$ python -q
>>> import numpy as np
>>> np.set_printoptions(suppress=True, linewidth=160)
>>> arr = np.loadtxt("test18.csv", delimiter=",")
>>> arr
array([[0., 1., 1., 1., 1.],
       [1., 0., 1., 1., 1.],
       [1., 1., 0., 1., 1.],
       [1., 1., 1., 0., 1.],
       [1., 1., 1., 1., 0.]])
>>> np.linalg.norm(arr, axis=1).argmax()
np.int64(0)
>>> np.round(np.linalg.norm(arr, "nuc"), 2)
np.float64(8.0)
>>> np.round(np.linalg.norm(arr, axis=0), 2)
array([2., 2., 2., 2., 2.])
>>> round(float(np.linalg.norm(arr, 1)), 2), round(np.linalg.norm(arr, np.inf), 2)
(4.0, np.float64(4.0))
>>> round(float(np.linalg.norm(arr, 2)), 2)
4.0
>>> w, V = np.linalg.eigh(arr)
>>> x0 = np.array([0, 0, 1, -2, 1])
>>> np.abs(arr).sum(axis=1).max(), round(np.abs(w).max(), 2)
(np.float64(4.0), np.float64(4.0))
>>> np.round(np.linalg.eigvalsh(arr[1:, 1:]), 2)
array([-1., -1., -1.,  3.])
>>> (np.sign(V[:, -1].round(6)) == np.sign(V[0, -1].round(6))).astype(int)
array([1, 1, 1, 1, 1])
>>> np.round(V * np.maximum(w, 0) @ V.T, 2)
array([[0.8, 0.8, 0.8, 0.8, 0.8],
       [0.8, 0.8, 0.8, 0.8, 0.8],
       [0.8, 0.8, 0.8, 0.8, 0.8],
       [0.8, 0.8, 0.8, 0.8, 0.8],
       [0.8, 0.8, 0.8, 0.8, 0.8]])
>>> w, V = np.linalg.eigh(arr)
>>> np.unique(w.round(6) + 0, return_counts=True)[1]
array([4, 1])
>>> round(w.sum(), 2), np.trace(arr)
(np.float64(-0.0), np.float64(0.0))
>>> np.abs(V[:, -1]).round(6).argmax()
np.int64(0)
>>> np.round(V @ np.diag(w) @ V.T, 2) + 0
array([[0., 1., 1., 1., 1.],
       [1., 0., 1., 1., 1.],
       [1., 1., 0., 1., 1.],
       [1., 1., 1., 0., 1.],
       [1., 1., 1., 1., 0.]])
>>> (w > 1e-8).sum(), (w < -1e-8).sum()
(np.int64(1), np.int64(4))
>>> np.round(V.T @ V, 2) + 0
array([[1., 0., 0., 0., 0.],
       [0., 1., 0., 0., 0.],
       [0., 0., 1., 0., 0.],
       [0., 0., 0., 1., 0.],
       [0., 0., 0., 0., 1.]])
>>> np.round(np.linalg.svd(arr, compute_uv=False), 2)
array([4., 1., 1., 1., 1.])
>>> np.round(np.abs(V[:, -1]), 2)
array([0.45, 0.45, 0.45, 0.45, 0.45])
>>> np.round(np.linalg.eigvalsh(arr @ arr), 2)
array([ 1.,  1.,  1.,  1., 16.])
>>> np.round(V.T @ arr @ V, 2) + 0
array([[-1.,  0.,  0.,  0.,  0.],
       [ 0., -1.,  0.,  0.,  0.],
       [ 0.,  0., -1.,  0.,  0.],
       [ 0.,  0.,  0., -1.,  0.],
       [ 0.,  0.,  0.,  0.,  4.]])
>>> q, r_ = np.linalg.qr(arr)
>>> np.round(q.T @ q, 2) + 0
array([[1., 0., 0., 0., 0.],
       [0., 1., 0., 0., 0.],
       [0., 0., 1., 0., 0.],
       [0., 0., 0., 1., 0.],
       [0., 0., 0., 0., 1.]])
>>> r_.round(2)
array([[-2.  , -1.5 , -1.5 , -1.5 , -1.5 ],
       [ 0.  ,  1.32,  0.57,  0.57,  0.57],
       [ 0.  ,  0.  ,  1.2 ,  0.36,  0.36],
       [ 0.  ,  0.  ,  0.  ,  1.14,  0.26],
       [ 0.  ,  0.  ,  0.  ,  0.  , -1.11]])
>>> np.allclose(r_.T @ r_, arr.T @ arr)
True
>>> np.round(np.linalg.matrix_power(arr, 2), 2)
array([[4., 3., 3., 3., 3.],
       [3., 4., 3., 3., 3.],
       [3., 3., 4., 3., 3.],
       [3., 3., 3., 4., 3.],
       [3., 3., 3., 3., 4.]])
>>> W0 = np.array([[-1, 0, 1, 2, 3, 4], [5, 6, 7, 8, 9, 10], [11, 12, 13, 14, 15, 16]])
>>> # null space of dimension 4
>>> Uu, sigma, vt = np.linalg.svd(W0)
>>> V = vt[:(sigma > 1e-8).sum()]
>>> rng = np.random.default_rng(774975)
>>> x0 = W0[2] + 4 * W0[0] + rng.integers(2) * np.eye(6)[4]
>>> x0
array([ 7., 12., 17., 22., 28., 32.])
>>> np.linalg.matrix_rank(np.vstack([W0, x0]))
np.int64(3)
>>> round(float(np.linalg.norm(x0 - V.T @ V @ x0)), 2)
0.84
>>> np.round(np.diag(V.T @ V), 2)
array([0.52, 0.3 , 0.18, 0.18, 0.3 , 0.52])
>>> [round(float(x), 2) for x in np.linalg.svd(W0, compute_uv=False)[:3]]
[38.49, 3.91, 0.0]
>>> np.linalg.cond(W0) > 100
np.True_
>>> np.linalg.matrix_rank(W0, rtol=0.1)
np.int64(2)
>>> np.unique(W0.round(6), axis=0).shape
(3, 6)
>>> np.abs(np.diag(np.linalg.qr(W0)[1])) > 1e-9
array([ True,  True, False])
>>> Uu, sigma, vt = np.linalg.svd(W0)
>>> np.argmax(sigma[:-1] / (sigma[1:] + 1e-6)) + 1
np.int64(2)
>>> sigma.round(2) + 0
array([38.49,  3.91,  0.  ])
>>> A2 = Uu[:, :2] @ np.diag(sigma[:2]) @ vt[:2]
>>> np.linalg.matrix_rank(A2)
np.int64(2)
>>> np.round(np.linalg.norm(W0 - A2, 2), 2), round(sigma[2], 2)
(np.float64(0.0), np.float64(0.0))
>>> np.linalg.matrix_rank(W0, rtol=0.05)
np.int64(2)
>>> round(np.abs(W0 - A2).max(), 2)
np.float64(0.0)
>>> round(np.linalg.norm(W0 - A2) / np.linalg.norm(W0), 2)
np.float64(0.0)
>>> W0.sum(axis=1)
array([ 9, 45, 81])
>>> round(float(np.linalg.norm(W0)), 2)
38.69
>>> W0 - W0[0]
array([[ 0,  0,  0,  0,  0,  0],
       [ 6,  6,  6,  6,  6,  6],
       [12, 12, 12, 12, 12, 12]])
>>> feats = np.loadtxt("m.csv", delimiter=",")
>>> feats
array([[ 2.,  0.,  2.,  3.,  2.],
       [ 5.,  2.,  5.,  3.,  2.],
       [ 6.,  4.,  5.,  4.,  3.],
       [ 8.,  4.,  7.,  6.,  5.],
       [11.,  7., 10.,  9.,  7.],
       [11., 10., 10.,  9.,  7.],
       [14., 12., 11., 11.,  9.],
       [17., 15., 11., 11., 11.],
       [19., 18., 12., 14., 12.],
       [22., 19., 14., 15., 14.],
       [23., 19., 14., 16., 15.],
       [23., 22., 14., 19., 18.],
       [25., 24., 17., 19., 20.],
       [26., 26., 18., 19., 20.],
       [27., 27., 18., 20., 21.],
       [29., 28., 21., 20., 23.],
       [32., 28., 23., 23., 25.],
       [33., 29., 24., 23., 27.],
       [35., 29., 24., 25., 29.],
       [35., 31., 25., 25., 30.],
       [35., 33., 26., 25., 33.],
       [38., 35., 27., 27., 35.],
       [40., 38., 29., 27., 35.],
       [43., 40., 31., 28., 35.],
       [46., 43., 34., 30., 35.],
       [48., 43., 34., 32., 37.],
       [48., 46., 36., 32., 37.],
       [50., 48., 38., 33., 39.]])
>>> W1 = np.array([[0, 2, 2, 2],
...     [-1, -3, 2, 2],
...     [2, 0, 3, -1],
...     [-1, -2, 2, 3],
...     [0, -1, -1, -1]])
>>> b = np.array([0, -2, -2, 1])
>>> act = np.maximum(feats @ W1 + b, 0)
>>> act
array([[  1.,   0.,  12.,  10.],
       [  5.,   0.,  31.,  17.],
       [  2.,   0.,  38.,  25.],
       [  4.,   0.,  50.,  31.],
       [  4.,   0.,  75.,  47.],
       [  1.,   0.,  81.,  53.],
       [  0.,   0.,  96.,  66.],
       [  0.,   0., 106.,  76.],
       [  0.,   0., 124.,  93.],
       [  0.,   0., 138., 100.],
       [  0.,   0., 141., 104.],
       [  0.,   0., 150., 116.],
       [  0.,   0., 165., 119.],
       [  0.,   0., 174., 124.],
       [  0.,   0., 179., 130.],
       [  0.,   0., 192., 131.],
       [  0.,   0., 208., 142.],
       [  0.,   0., 213., 143.],
       [  0.,   0., 219., 151.],
       [  0.,   0., 225., 153.],
       [  0.,   0., 229., 153.],
       [  0.,   0., 244., 166.],
       [  0.,   0., 260., 174.],
       [  0.,   0., 278., 185.],
       [  0.,   0., 303., 200.],
       [  0.,   0., 309., 208.],
       [  0.,   0., 321., 212.],
       [  0.,   0., 335., 219.]])
>>> np.linalg.matrix_rank(act)
np.int64(3)
>>> (act > 0).astype(int)
array([[1, 0, 1, 1],
       [1, 0, 1, 1],
       [1, 0, 1, 1],
       [1, 0, 1, 1],
       [1, 0, 1, 1],
       [1, 0, 1, 1],
       [0, 0, 1, 1],
       [0, 0, 1, 1],
       [0, 0, 1, 1],
       [0, 0, 1, 1],
       [0, 0, 1, 1],
       [0, 0, 1, 1],
       [0, 0, 1, 1],
       [0, 0, 1, 1],
       [0, 0, 1, 1],
       [0, 0, 1, 1],
       [0, 0, 1, 1],
       [0, 0, 1, 1],
       [0, 0, 1, 1],
       [0, 0, 1, 1],
       [0, 0, 1, 1],
       [0, 0, 1, 1],
       [0, 0, 1, 1],
       [0, 0, 1, 1],
       [0, 0, 1, 1],
       [0, 0, 1, 1],
       [0, 0, 1, 1],
       [0, 0, 1, 1]])
>>> W2 = np.array([[8, 9], [9, -5], [-4, -7], [5, 4]])
>>> W1 @ W2
array([[ 20, -16],
       [-33,   0],
       [ -1,  -7],
       [-19,  -1],
       [-10,   8]])
>>> act @ W2
array([[   10.,   -35.],
       [    1.,  -104.],
       [  -11.,  -148.],
       [  -13.,  -190.],
       [  -33.,  -301.],
       [  -51.,  -346.],
       [  -54.,  -408.],
       [  -44.,  -438.],
       [  -31.,  -496.],
       [  -52.,  -566.],
       [  -44.,  -571.],
       [  -20.,  -586.],
       [  -65.,  -679.],
       [  -76.,  -722.],
       [  -66.,  -733.],
       [ -113.,  -820.],
       [ -122.,  -888.],
       [ -137.,  -919.],
       [ -121.,  -929.],
       [ -135.,  -963.],
       [ -151.,  -991.],
       [ -146., -1044.],
       [ -170., -1124.],
       [ -187., -1206.],
       [ -212., -1321.],
       [ -196., -1331.],
       [ -224., -1399.],
       [ -245., -1469.]])
>>> cen = feats - feats.mean(axis=0)
>>> Uu, sigma, vt = np.linalg.svd(cen, full_matrices=False)
>>> np.round(cen.mean(axis=0), 2) + 0
array([0., 0., 0., 0., 0.])
>>> np.round(vt[0] * np.sign(vt[0, np.abs(vt[0]).argmax()]), 2)
array([0.52, 0.51, 0.38, 0.34, 0.45])
>>> (np.sign(Uu[:, 0]) == np.sign(Uu[0, 0])).astype(int)
array([1, 1, 1, 1, 1, 1, 1, 1, 1, 1, 1, 1, 1, 1, 0, 0, 0, 0, 0, 0, 0, 0, 0, 0, 0, 0, 0, 0])
>>> np.round(sigma ** 2 / (sigma ** 2).sum(), 2) + 0
array([0.99, 0.  , 0.  , 0.  , 0.  ])
>>> np.searchsorted(np.cumsum(sigma ** 2) / (sigma ** 2).sum(), 0.9) + 1
np.int64(1)
>>> sigma.round(2)
array([140.08,   9.38,   7.66,   5.11,   3.17])
>>> np.round(np.abs(vt[-1]), 2)
array([0.63, 0.05, 0.38, 0.66, 0.14])
>>> m1 = np.loadtxt("out14.csv", delimiter=",")
>>> m1
array([[ 0.,  0.,  3.,  0.],
       [ 1.,  1.,  6.,  2.],
       [ 1.,  4.,  8.,  3.],
       [ 1.,  7., 11.,  3.],
       [ 4.,  7., 14.,  5.],
       [ 6.,  9., 15.,  8.],
       [ 7., 11., 16., 10.],
       [10., 14., 19., 13.],
       [11., 17., 22., 15.],
       [12., 20., 22., 18.],
       [14., 20., 24., 21.],
       [16., 22., 27., 22.],
       [17., 23., 27., 23.],
       [17., 23., 29., 26.],
       [19., 25., 31., 27.],
       [21., 26., 31., 29.],
       [23., 27., 32., 32.],
       [26., 29., 32., 34.]])
>>> G = np.cov(m1, rowvar=False)
>>> G.shape
(4, 4)
>>> np.round(np.polyfit(m1[:, 0], m1[:, 1], 1), 2)
array([1.12, 3.01])
>>> np.round(np.corrcoef(m1[:, 0], m1[:, 1])[0, 1], 2)
np.float64(0.98)
>>> np.argsort(-m1.std(axis=0).round(6), kind="stable")
array([3, 2, 1, 0])
>>> np.round(np.linalg.eigvalsh(G)[::-1], 2)
array([364.62,   3.26,   0.7 ,   0.36])
>>> np.median(m1, axis=0)
array([11.5, 18.5, 22. , 16.5])
>>> hat = m1 @ np.linalg.solve(m1.T @ m1, m1.T)
>>> np.round(np.diag(hat), 2)
array([0.09, 0.29, 0.16, 0.28, 0.32, 0.17, 0.08, 0.16, 0.18, 0.4 , 0.17, 0.11, 0.17, 0.42, 0.12, 0.14, 0.27, 0.45])
>>> np.round(np.linalg.eigvalsh(hat), 2) + 0
array([0., 0., 0., 0., 0., 0., 0., 0., 0., 0., 0., 0., 0., 0., 1., 1., 1., 1.])
>>> cen = m1 - m1.mean(axis=0)
>>> Uu, sigma, vt = np.linalg.svd(cen, full_matrices=False)
>>> np.abs(vt[0]).argmax()
np.int64(3)
>>> np.abs(Uu[:, 0]).argmax()
np.int64(0)
>>> r0, r1 = W0[0], W0[1]
>>> r0 @ r1
np.int64(85)
>>> pr = (r0 @ r1) / (r0 @ r0) * r0
>>> round(float(np.linalg.norm(r0 + r1) ** 2 + np.linalg.norm(r0 - r1) ** 2), 2)
772.0
>>> K = np.array([[0.0, 0.0, 2.0, 0.0, 0.0, 1.0],
...     [0.0, 0.0, 0.0, 0.0, 2.0, 0.0],
...     [2.0, 0.0, 0.0, 0.0, 0.0, 0.0],
...     [0.0, 0.0, 0.0, 0.0, 0.0, 0.0],
...     [0.0, 2.0, 0.0, 0.0, 0.0, 0.0],
...     [1.0, 0.0, 0.0, 0.0, 0.0, 0.0]])
>>> labels = rng.permutation(6)
>>> labels
array([3, 2, 5, 0, 1, 4])
>>> A2 = K[labels][:, labels]
>>> np.allclose(A2, K)
False
>>> np.round(np.linalg.det(A2), 2), round(float(np.linalg.det(K[labels])), 2)
(np.float64(0.0), 0.0)
>>> A2
array([[0., 0., 0., 0., 0., 0.],
       [0., 0., 0., 2., 0., 0.],
       [0., 0., 0., 1., 0., 0.],
       [0., 2., 1., 0., 0., 0.],
       [0., 0., 0., 0., 0., 2.],
       [0., 0., 0., 0., 2., 0.]])
>>> w, V = np.linalg.eigh(K)
>>> np.round(V.T @ V, 2) + 0
array([[1., 0., 0., 0., 0., 0.],
       [0., 1., 0., 0., 0., 0.],
       [0., 0., 1., 0., 0., 0.],
       [0., 0., 0., 1., 0., 0.],
       [0., 0., 0., 0., 1., 0.],
       [0., 0., 0., 0., 0., 1.]])
>>> round(w.sum(), 2), np.trace(K)
(np.float64(0.0), np.float64(0.0))
>>> r0 = np.array([5, 0])
>>> np.array([np.convolve(row, r0, "same") for row in K])
array([[ 0.,  0., 10.,  0.,  0.,  5.],
       [ 0.,  0.,  0.,  0., 10.,  0.],
       [10.,  0.,  0.,  0.,  0.,  0.],
       [ 0.,  0.,  0.,  0.,  0.,  0.],
       [ 0., 10.,  0.,  0.,  0.,  0.],
       [ 5.,  0.,  0.,  0.,  0.,  0.]])
>>> np.correlate(K[1], K[0], "full")
array([0., 0., 0., 0., 2., 0., 0., 4., 0., 0., 0.])
>>> np.convolve(K[1], r0)
array([ 0.,  0.,  0.,  0., 10.,  0.,  0.])
>>> data = np.load("block1.npy")
>>> data
array([[ 7.1,  0. , -8. , -1. ,  7. , -3. ],
       [ 0. ,  1.1, -6. , -4. ,  5. , -3. ],
       [-4. , -6. , -6.9, -6. ,  3. ,  7. ],
       [-4. ,  9. , -5. ,  3.1,  0. , -1. ],
       [-4. , -1. ,  6. ,  6. , -0.9,  5. ],
       [ 7. ,  0. , -8. , -1. ,  7. , -2.9]])
>>> np.round(np.linalg.norm(data, axis=0), 2)
array([12.14, 10.92, 16.51,  9.98, 11.52, 10.07])
>>> round(float(np.linalg.norm(data, "nuc")), 2)
57.29
>>> np.round(np.linalg.norm(data, axis=1), 2)
array([13.17,  9.34, 13.91, 11.52, 10.71, 13.09])
>>> M = np.array([[10.0, 0.0, -9.0, 15.0],
...     [12.0, 1.0, -12.0, 24.0],
...     [9.0, 0.0, -8.0, 9.0],
...     [-3.0, 0.0, 3.0, -8.0]])
>>> M
array([[ 10.,   0.,  -9.,  15.],
       [ 12.,   1., -12.,  24.],
       [  9.,   0.,  -8.,   9.],
       [ -3.,   0.,   3.,  -8.]])
>>> A2 = M / np.linalg.norm(M, axis=1, keepdims=True)
>>> G = A2 @ A2.T
>>> (np.abs(G) > 0.9).astype(int)
array([[1, 1, 1, 1],
       [1, 1, 1, 1],
       [1, 1, 1, 1],
       [1, 1, 1, 1]])
>>> round(np.degrees(np.arccos(np.clip(G[3, 1], -1, 1))), 2)
np.float64(172.42)
>>> G.round(2)
array([[ 1.  ,  0.99,  0.98, -0.97],
       [ 0.99,  1.  ,  0.95, -0.99],
       [ 0.98,  0.95,  1.  , -0.9 ],
       [-0.97, -0.99, -0.9 ,  1.  ]])
>>> np.round(np.linalg.norm(A2, axis=1), 2)
array([1., 1., 1., 1.])
